$ ipython --no-banner

In [1]: import numpy as np

In [2]: import numpy.linalg as la

In [3]: np.set_printoptions(precision=3, suppress=True, linewidth=100)

In [4]: tidy = lambda a: np.round(a, 3) + 0

In [5]: J = np.loadtxt("sample13.csv", delimiter=",")

In [6]: J
Out[6]: 
array([[-0.2  , -1.   , -0.7  ,  0.4  ,  0.   ,  0.017, -0.6  ],
       [-0.8  ,  0.   , -0.1  ,  0.3  , -0.2  , -0.836,  0.8  ],
       [-0.2  ,  1.7  ,  0.2  ,  0.2  ,  0.3  ,  1.202,  0.   ],
       [-0.6  ,  0.7  ,  0.9  ,  1.1  , -0.6  , -2.402, -0.1  ],
       [ 0.1  , -1.3  , -0.1  , -1.3  , -1.5  , -6.013, -1.8  ],
       [-0.6  , -0.1  ,  0.1  ,  0.2  ,  0.2  ,  0.786,  1.5  ],
       [-1.5  ,  0.8  , -0.8  , -0.2  , -0.6  , -2.386,  1.8  ],
       [-1.2  , -0.9  , -0.9  ,  0.9  , -0.4  , -1.614,  0.6  ],
       [ 0.3  , -1.1  ,  0.   ,  0.4  , -1.4  , -5.611, -1.2  ],
       [-2.   , -1.9  , -0.9  ,  0.7  ,  0.4  ,  1.568, -0.4  ],
       [ 0.7  ,  0.2  , -0.1  , -0.3  ,  0.   ,  0.003, -1.1  ],
       [ 1.8  , -1.3  ,  0.9  , -0.6  , -0.5  , -2.002,  1.7  ],
       [ 0.2  , -0.2  , -0.6  , -1.   ,  0.1  ,  0.396, -0.5  ],
       [-0.5  , -0.4  ,  0.7  , -0.4  ,  0.7  ,  2.812, -0.6  ],
       [ 0.6  , -2.   , -0.1  , -1.3  , -1.   , -4.04 , -1.1  ],
       [-1.1  ,  2.   ,  0.4  ,  0.1  , -1.   , -3.997,  1.2  ],
       [ 0.1  , -0.5  ,  0.5  , -1.5  ,  2.   ,  8.004,  1.7  ],
       [ 1.   , -0.4  ,  1.1  ,  0.3  ,  0.3  ,  1.212,  0.6  ],
       [ 0.6  ,  0.5  ,  1.1  , -0.6  , -0.4  , -1.648, -0.4  ],
       [-0.1  ,  0.6  , -0.6  ,  0.1  , -1.7  , -6.806, -0.9  ],
       [-2.9  , -1.3  , -0.8  , -0.2  , -0.8  , -3.217,  0.7  ],
       [-2.7  ,  0.1  , -0.1  ,  1.5  ,  0.   ,  0.042, -1.   ],
       [ 1.4  ,  1.   ,  0.6  , -0.8  ,  1.4  ,  5.592,  1.8  ],
       [ 2.1  ,  2.   ,  0.2  ,  1.   , -1.7  , -6.783, -0.3  ],
       [-0.8  ,  2.8  ,  1.2  , -0.1  , -0.1  , -0.394,  1.5  ],
       [-2.3  ,  0.   , -0.9  , -0.4  , -0.7  , -2.78 , -1.8  ],
       [ 0.3  , -0.8  , -0.2  , -1.2  , -0.7  , -2.773,  1.5  ],
       [ 0.   ,  0.2  , -0.9  ,  0.   , -0.4  , -1.596, -0.9  ],
       [-0.3  , -0.3  ,  0.9  ,  0.3  , -1.1  , -4.41 ,  0.1  ],
       [ 0.5  , -0.9  , -0.2  , -0.6  , -1.4  , -5.551,  0.1  ],
       [-0.3  ,  1.1  ,  1.1  , -0.5  , -0.5  , -1.996,  0.2  ],
       [ 0.5  , -1.3  , -0.7  , -0.3  ,  1.2  ,  4.778,  0.   ],
       [ 1.   , -0.7  , -1.1  , -0.6  ,  1.2  ,  4.816,  0.1  ],
       [-0.2  , -0.3  ,  1.5  , -0.2  ,  0.2  ,  0.801, -0.3  ],
       [ 0.1  ,  0.9  ,  1.2  ,  1.3  , -0.5  , -2.   , -3.3  ],
       [-0.5  ,  0.6  ,  0.5  ,  0.9  , -0.2  , -0.811,  1.5  ],
       [-0.2  ,  0.   , -1.5  ,  0.8  ,  0.7  ,  2.809,  0.4  ],
       [ 1.   , -0.4  , -0.1  ,  0.3  ,  1.1  ,  4.387, -0.8  ],
       [ 0.4  , -0.6  ,  0.   ,  0.2  , -1.3  , -5.176, -0.1  ],
       [-1.   ,  0.3  ,  2.1  ,  0.1  ,  0.2  ,  0.785, -1.2  ]])

In [7]: left, sv, Vh = la.svd(J)

In [8]: tidy(sv)
Out[8]: array([23.416,  7.645,  7.139,  6.733,  4.497,  3.69 ,  0.029])

In [9]: A2 = left[:, :6] @ np.diag(sv[:6]) @ Vh[:6]

In [10]: la.matrix_rank(A2)
Out[10]: np.int64(6)

In [11]: rng = np.random.default_rng(7726)

In [12]: A2 = J + rng.integers(-2, 3, (40, 6)) @ rng.integers(-2, 3, (6, 7))

In [13]: tidy(A2)
Out[13]: 
array([[ -7.2  ,   4.   ,   3.3  ,  11.4  ,   6.   ,  -2.983,  -9.6  ],
       [  5.2  ,  -3.   ,  -1.1  ,   8.3  ,  -0.2  ,  -6.836,   5.8  ],
       [  1.8  ,  -3.3  ,  -2.8  ,   2.2  ,   3.3  ,   1.202,   3.   ],
       [  3.4  ,  -2.3  ,  -0.1  ,   1.1  ,  -2.6  ,  -0.402,  -1.1  ],
       [ -8.9  ,  -0.3  ,   0.9  ,   0.7  ,   5.5  ,  -4.013,  -3.8  ],
       [  4.4  ,  -0.1  ,   1.1  ,  -0.8  ,  -4.8  ,  -0.214,   1.5  ],
       [ -4.5  ,  -1.2  ,   9.2  ,  -2.2  ,  -2.6  ,  -2.386,   2.8  ],
       [ -7.2  ,   6.1  ,  -3.9  ,  -8.1  ,  -0.4  ,   1.386,  -0.4  ],
       [ -4.7  ,   2.9  ,   4.   ,   1.4  ,  -0.4  ,  -6.611,  -4.2  ],
       [ -3.   ,  -0.9  , -10.9  ,   4.7  ,   7.4  ,  -0.432,   2.6  ],
       [  2.7  ,  -3.8  ,  -7.1  ,   3.7  ,   5.   ,  -2.997,   7.9  ],
       [  2.8  ,  -2.3  ,  -8.1  ,  -7.6  ,   0.5  ,   1.998,   5.7  ],
       [  1.2  ,  -1.2  ,   1.4  ,  -9.   ,  -4.9  ,   6.396,  -3.5  ],
       [ -1.5  ,   3.6  ,   0.7  ,  -6.4  ,  -2.3  ,   4.812,  -3.6  ],
       [  7.6  ,  -9.   ,  -0.1  ,  -1.3  ,  -4.   ,  -3.04 ,   1.9  ],
       [  0.9  ,   0.   ,  -0.6  ,   2.1  ,  -1.   ,  -2.997,   0.2  ],
       [  4.1  ,  -2.5  ,   0.5  ,  -2.5  ,  -1.   ,   7.004,   5.7  ],
       [  8.   ,  -4.4  ,   1.1  ,  11.3  ,   0.3  ,  -4.788,   3.6  ],
       [  6.6  ,  -3.5  ,   1.1  ,   3.4  ,  -2.4  ,  -0.648,  -4.4  ],
       [ -9.1  ,   9.6  ,   8.4  ,   4.1  ,  -0.7  ,  -9.806,  -8.9  ],
       [  2.1  ,  -4.3  ,  -3.8  ,  -5.2  ,  -3.8  ,  -2.217,   4.7  ],
       [ -4.7  ,   1.1  ,  -5.1  ,  -7.5  ,   0.   ,   6.042,  -2.   ],
       [  4.4  ,  -5.   ,  -6.4  ,  -3.8  ,   3.4  ,   9.592,   5.8  ],
       [ 11.1  ,  -3.   ,  -3.8  ,   5.   ,  -3.7  ,  -6.783,  -1.3  ],
       [ -3.8  ,   0.8  ,  -2.8  ,   4.9  ,   6.9  ,   0.606,   0.5  ],
       [ -7.3  ,  -4.   ,  -0.9  ,   0.6  ,   5.3  ,  -0.78 ,   1.2  ],
       [  6.3  ,  -3.8  ,   2.8  ,  -0.2  ,  -5.7  ,  -3.773,   2.5  ],
       [  3.   ,  -2.8  ,   4.1  ,  -6.   ,  -6.4  ,   0.404,   1.1  ],
       [ -9.3  ,  -1.3  ,  -1.1  ,  -0.7  ,   6.9  ,  -0.41 ,   1.1  ],
       [ -0.5  ,  -2.9  ,   3.8  ,  -1.6  ,  -2.4  ,  -2.551,  -2.9  ],
       [ -2.3  ,   2.1  ,   2.1  ,   7.5  ,   3.5  ,  -4.996,  -2.8  ],
       [ 11.5  ,  -4.3  ,  -0.7  ,   3.7  ,  -4.8  ,   0.778,   1.   ],
       [  6.   ,  -2.7  , -11.1  ,   0.4  ,   3.2  ,   2.816,   7.1  ],
       [ -6.2  ,  -2.3  ,  11.5  ,  -2.2  ,   0.2  ,   2.801,  -0.3  ],
       [  4.1  ,  -6.1  ,   1.2  ,  -0.7  ,  -1.5  ,  -2.   ,   4.7  ],
       [  1.5  ,  -5.4  ,   0.5  ,  -2.1  ,  -0.2  ,   1.189,   5.5  ],
       [ -2.2  ,   0.   ,  11.5  ,   7.8  ,  -1.3  ,  -0.191,  -4.6  ],
       [  1.   ,  -4.4  ,  -4.1  ,   1.3  ,   5.1  ,   2.387,   9.2  ],
       [ 10.4  ,  -0.6  , -12.   ,  -5.8  ,  -6.3  ,  -2.176,  -0.1  ],
       [ -2.   ,   4.3  ,   0.1  ,  -6.9  ,  -2.8  ,   2.785,  -0.2  ]])

In [14]: la.matrix_rank(A2 - J, tol=1e-8)
Out[14]: np.int64(6)

In [15]: tidy(la.svd(A2 - J, compute_uv=False))
Out[15]: array([46.641, 37.345, 34.261, 23.458, 16.009,  1.901,  0.   ])

In [16]: left, sv, Vh = la.svd(J, full_matrices=False)

In [17]: np.allclose(left * sv @ Vh, J)
Out[17]: True

In [18]: tidy(np.sqrt((sv ** 2).sum())), tidy(la.norm(J))
Out[18]: (np.float64(27.145), np.float64(27.145))

In [19]: tidy(left.T @ J @ Vh.T)
Out[19]: 
array([[23.416,  0.   ,  0.   ,  0.   ,  0.   ,  0.   ,  0.   ],
       [ 0.   ,  7.645,  0.   ,  0.   ,  0.   ,  0.   ,  0.   ],
       [ 0.   ,  0.   ,  7.139,  0.   ,  0.   ,  0.   ,  0.   ],
       [ 0.   ,  0.   ,  0.   ,  6.733,  0.   ,  0.   ,  0.   ],
       [ 0.   ,  0.   ,  0.   ,  0.   ,  4.497,  0.   ,  0.   ],
       [ 0.   ,  0.   ,  0.   ,  0.   ,  0.   ,  3.69 ,  0.   ],
       [ 0.   ,  0.   ,  0.   ,  0.   ,  0.   ,  0.   ,  0.029]])

In [20]: tidy(np.abs(Vh[0]))
Out[20]: array([0.034, 0.012, 0.005, 0.025, 0.242, 0.966, 0.085])

In [21]: tidy(sv)
Out[21]: array([23.416,  7.645,  7.139,  6.733,  4.497,  3.69 ,  0.029])

In [22]: tidy(Vh @ Vh.T)
Out[22]: 
array([[1., 0., 0., 0., 0., 0., 0.],
       [0., 1., 0., 0., 0., 0., 0.],
       [0., 0., 1., 0., 0., 0., 0.],
       [0., 0., 0., 1., 0., 0., 0.],
       [0., 0., 0., 0., 1., 0., 0.],
       [0., 0., 0., 0., 0., 1., 0.],
       [0., 0., 0., 0., 0., 0., 1.]])

In [23]: tidy(sv / sv[0])
Out[23]: array([1.   , 0.326, 0.305, 0.288, 0.192, 0.158, 0.001])

In [24]: idx = J[:, 3] > np.median(J[:, 3])

In [25]: u = J[idx].mean(axis=0) - J[~idx].mean(axis=0)

In [26]: ((J - J.mean(axis=0)) @ u > 0).astype(int)
Out[26]: 
array([0, 1, 0, 1, 1, 0, 1, 1, 1, 0, 0, 0, 0, 0, 1, 1, 0, 0, 1, 1, 1, 1, 0, 1, 1, 1, 0, 1, 1, 1, 1,
       0, 0, 0, 1, 1, 0, 0, 1, 0])

In [27]: W2 = np.array([[3, -5, -9], [9, -8, -2], [8, 1, -9]])

In [28]: K = np.repeat(W2, 14 // 3, axis=0)

In [29]: K = K + 0.3 * rng.normal(size=K.shape)

In [30]: tidy(K)
Out[30]: 
array([[ 2.982, -5.056, -9.184],
       [ 3.195, -4.748, -8.958],
       [ 2.63 , -4.513, -8.808],
       [ 3.185, -5.01 , -8.651],
       [ 8.736, -7.938, -2.215],
       [ 8.954, -7.868, -1.935],
       [ 8.818, -8.237, -2.156],
       [ 8.562, -7.858, -2.162],
       [ 7.737,  1.078, -8.68 ],
       [ 8.306,  1.091, -8.994],
       [ 7.634,  1.414, -8.63 ],
       [ 7.868,  0.803, -9.062]])

In [31]: A2 = np.array([[4, -1, 0], [-4, -4, 1], [3, 1, -5]])

In [32]: tidy(np.einsum("ij->j", K))
Out[32]: array([ 78.608, -46.841, -79.435])

In [33]: Ac = K - K.mean(axis=0)

In [34]: left, sv, Vh = la.svd(Ac, full_matrices=False)

In [35]: (np.sign(left[:, 0]) == np.sign(left[0, 0])).astype(int)
Out[35]: array([1, 1, 1, 1, 0, 0, 0, 0, 1, 1, 1, 1])

In [36]: tidy(Vh[0] * np.sign(Vh[0, np.abs(Vh[0]).argmax()]))
Out[36]: array([-0.194,  0.738, -0.646])

In [37]: tidy(np.abs(Vh[-1]))
Out[37]: array([0.562, 0.456, 0.69 ])

In [38]: np.abs(left[:, 0]).argmax()
Out[38]: np.int64(6)

In [39]: tidy(sv)
Out[39]: array([16.272, 10.223,  0.861])

In [40]: np.searchsorted(np.cumsum(sv ** 2) / (sv ** 2).sum(), 0.9) + 1
Out[40]: np.int64(2)

In [41]: A = np.loadtxt("dump.csv", delimiter=",")

In [42]: tidy(A)
Out[42]: 
array([[ 0.141, -0.193,  0.067, -0.078, -0.238,  0.063, -0.033, -0.047, -0.066,  0.008,  0.039,
         0.058,  0.004],
       [-0.193,  0.555,  0.083,  0.163,  0.12 , -0.059, -0.179,  0.105,  0.018, -0.168, -0.251,
        -0.138,  0.069],
       [ 0.067,  0.083,  0.164,  0.093, -0.258, -0.012, -0.126, -0.084, -0.103, -0.039, -0.095,
        -0.032,  0.07 ],
       [-0.078,  0.163,  0.093,  0.57 ,  0.117, -0.003,  0.03 , -0.374, -0.18 ,  0.093, -0.058,
         0.064,  0.009],
       [-0.238,  0.12 , -0.258,  0.117,  0.647,  0.121,  0.107,  0.035,  0.136,  0.036,  0.128,
         0.012, -0.114],
       [ 0.063, -0.059, -0.012, -0.003,  0.121,  0.655, -0.326, -0.036, -0.082, -0.164,  0.162,
         0.147, -0.121],
       [-0.033, -0.179, -0.126,  0.03 ,  0.107, -0.326,  0.44 ,  0.006,  0.015,  0.12 , -0.087,
         0.221, -0.088],
       [-0.047,  0.105, -0.084, -0.374,  0.035, -0.036,  0.006,  0.389,  0.141, -0.182, -0.137,
         0.034, -0.045],
       [-0.066,  0.018, -0.103, -0.18 ,  0.136, -0.082,  0.015,  0.141,  0.154,  0.033,  0.088,
        -0.165,  0.029],
       [ 0.008, -0.168, -0.039,  0.093,  0.036, -0.164,  0.12 , -0.182,  0.033,  0.224,  0.183,
        -0.147,  0.062],
       [ 0.039, -0.251, -0.095, -0.058,  0.128,  0.162, -0.087, -0.137,  0.088,  0.183,  0.389,
        -0.222,  0.038],
       [ 0.058, -0.138, -0.032,  0.064,  0.012,  0.147,  0.221,  0.034, -0.165, -0.147, -0.222,
         0.556, -0.223],
       [ 0.004,  0.069,  0.07 ,  0.009, -0.114, -0.121, -0.088, -0.045,  0.029,  0.062,  0.038,
        -0.223,  0.116]])

In [43]: w, V = la.eigh(A)

In [44]: x = np.array([2, 0, 0, 1, 2, 0, 0, 2, 0, 1, 1, 0, 0])

In [45]: tidy(x @ A @ x / (x @ x)), tidy(w[0]), tidy(w[-1])
Out[45]: (np.float64(0.17), np.float64(0.0), np.float64(1.0))

In [46]: tidy(x @ A @ x)
Out[46]: np.float64(2.556)

In [47]: idx = K[:, 1] > np.median(K[:, 1])

In [48]: u = K[idx].mean(axis=0) - K[~idx].mean(axis=0)

In [49]: np.argsort(-np.abs(u).round(6), kind="stable")
Out[49]: array([1, 2, 0])

In [50]: ((K - K.mean(axis=0)) @ u > 0).astype(int)
Out[50]: array([1, 1, 1, 1, 0, 0, 0, 0, 1, 1, 1, 1])

In [51]: tidy(u)
Out[51]: array([-0.644,  6.182, -4.471])

In [52]: idx.astype(int)
Out[52]: array([0, 1, 1, 0, 0, 0, 0, 0, 1, 1, 1, 1])

In [53]: left, sv, Vh = la.svd(A)

In [54]: tidy(sv)
Out[54]: array([1., 1., 1., 1., 1., 0., 0., 0., 0., 0., 0., 0., 0.])

In [55]: np.argmax(sv[:-1] / (sv[1:] + 1e-6)) + 1
Out[55]: np.int64(5)

In [56]: A2 = left[:, :5] @ np.diag(sv[:5]) @ Vh[:5]

In [57]: la.matrix_rank(A, rtol=0.05)
Out[57]: np.int64(5)

In [58]: tidy(np.abs(A - A2).max())
Out[58]: np.float64(0.0)

In [59]: np.unique(A.round(6), axis=0).shape
Out[59]: (13, 13)

In [60]: mat = 0.2 ** np.abs(np.subtract.outer(np.arange(7), np.arange(7)))

In [61]: tidy(mat)
Out[61]: 
array([[1.   , 0.2  , 0.04 , 0.008, 0.002, 0.   , 0.   ],
       [0.2  , 1.   , 0.2  , 0.04 , 0.008, 0.002, 0.   ],
       [0.04 , 0.2  , 1.   , 0.2  , 0.04 , 0.008, 0.002],
       [0.008, 0.04 , 0.2  , 1.   , 0.2  , 0.04 , 0.008],
       [0.002, 0.008, 0.04 , 0.2  , 1.   , 0.2  , 0.04 ],
       [0.   , 0.002, 0.008, 0.04 , 0.2  , 1.   , 0.2  ],
       [0.   , 0.   , 0.002, 0.008, 0.04 , 0.2  , 1.   ]])

In [62]: # symmetric

In [63]: A2 = la.inv(mat)

In [64]: tidy(la.cond(mat))
Out[64]: np.float64(2.109)

In [65]: tidy(la.inv(A2))
Out[65]: 
array([[1.   , 0.2  , 0.04 , 0.008, 0.002, 0.   , 0.   ],
       [0.2  , 1.   , 0.2  , 0.04 , 0.008, 0.002, 0.   ],
       [0.04 , 0.2  , 1.   , 0.2  , 0.04 , 0.008, 0.002],
       [0.008, 0.04 , 0.2  , 1.   , 0.2  , 0.04 , 0.008],
       [0.002, 0.008, 0.04 , 0.2  , 1.   , 0.2  , 0.04 ],
       [0.   , 0.002, 0.008, 0.04 , 0.2  , 1.   , 0.2  ],
       [0.   , 0.   , 0.002, 0.008, 0.04 , 0.2  , 1.   ]])

In [66]: tidy(la.slogdet(mat)[0])
Out[66]: np.float64(1.0)

In [67]: tidy(mat @ A2)
Out[67]: 
array([[1., 0., 0., 0., 0., 0., 0.],
       [0., 1., 0., 0., 0., 0., 0.],
       [0., 0., 1., 0., 0., 0., 0.],
       [0., 0., 0., 1., 0., 0., 0.],
       [0., 0., 0., 0., 1., 0., 0.],
       [0., 0., 0., 0., 0., 1., 0.],
       [0., 0., 0., 0., 0., 0., 1.]])

In [68]: tidy(A2)
Out[68]: 
array([[ 1.042, -0.208,  0.   ,  0.   ,  0.   ,  0.   ,  0.   ],
       [-0.208,  1.083, -0.208,  0.   ,  0.   ,  0.   ,  0.   ],
       [ 0.   , -0.208,  1.083, -0.208,  0.   ,  0.   ,  0.   ],
       [ 0.   ,  0.   , -0.208,  1.083, -0.208,  0.   ,  0.   ],
       [ 0.   ,  0.   ,  0.   , -0.208,  1.083, -0.208,  0.   ],
       [ 0.   ,  0.   ,  0.   ,  0.   , -0.208,  1.083, -0.208],
       [ 0.   ,  0.   ,  0.   ,  0.   ,  0.   , -0.208,  1.042]])

In [69]: (np.abs(A2) > 1e-9).astype(int)
Out[69]: 
array([[1, 1, 0, 0, 0, 0, 0],
       [1, 1, 1, 0, 0, 0, 0],
       [0, 1, 1, 1, 0, 0, 0],
       [0, 0, 1, 1, 1, 0, 0],
       [0, 0, 0, 1, 1, 1, 0],
       [0, 0, 0, 0, 1, 1, 1],
       [0, 0, 0, 0, 0, 1, 1]])
